$ python -q
>>> import numpy as np
>>> from numpy import linalg as LA
>>> np.set_printoptions(precision=1, suppress=True, linewidth=200, legacy="1.25")
>>> def rnd(a):
...     return np.round(a, 1) + 0
... 
>>> mat = np.load("data.npy")
>>> mat
array([[ 9,  7,  0, -5,  0,  0,  0, -1],
       [ 0, -7,  0,  3,  0,  0,  0,  9],
       [ 0,  0, -9,  0,  0,  0,  0,  0],
       [ 4,  9,  0,  2,  0,  0,  0,  2],
       [ 0,  0,  0,  0,  1, -4, -7,  0],
       [ 0,  0,  0,  0, -4, -1, -4,  0],
       [ 0,  0,  0,  0, -6,  0,  7,  0],
       [ 6, -7,  0,  0,  0,  0,  0,  0]])
>>> t3 = np.stack([mat, -3 * mat, mat[::-1]])
>>> t3.shape
(3, 8, 8)
>>> np.count_nonzero(mat)
22
>>> np.abs(mat).max()
9
>>> rnd(LA.svd(mat, compute_uv=False))
array([16.8, 11.7, 10.8,  9. ,  8.8,  6.6,  3.2,  2.3])
>>> rnd(mat.mean(axis=0))
array([ 2.4,  0.2, -1.1,  0. , -1.1, -0.6, -0.5,  1.2])
>>> A2 = mat / LA.norm(mat, axis=1, keepdims=True)
>>> C2 = A2 @ A2.T
>>> np.degrees(np.arccos(np.clip(C2[5, 1], -1, 1)))
90.0
>>> np.argwhere(np.triu(np.abs(C2) > 0.95, 1))
array([], shape=(0, 2), dtype=int64)
>>> rnd(C2[5])
array([ 0. ,  0. ,  0. ,  0. ,  0.6,  1. , -0.1,  0. ])
>>> (np.abs(C2) > 0.9).astype(int)
array([[1, 0, 0, 0, 0, 0, 0, 0],
       [0, 1, 0, 0, 0, 0, 0, 0],
       [0, 0, 1, 0, 0, 0, 0, 0],
       [0, 0, 0, 1, 0, 0, 0, 0],
       [0, 0, 0, 0, 1, 0, 0, 0],
       [0, 0, 0, 0, 0, 1, 0, 0],
       [0, 0, 0, 0, 0, 0, 1, 0],
       [0, 0, 0, 0, 0, 0, 0, 1]])
>>> (C2 - 2 * np.eye(8)).round(6).argmax(axis=1)
array([3, 7, 0, 0, 5, 4, 0, 1])
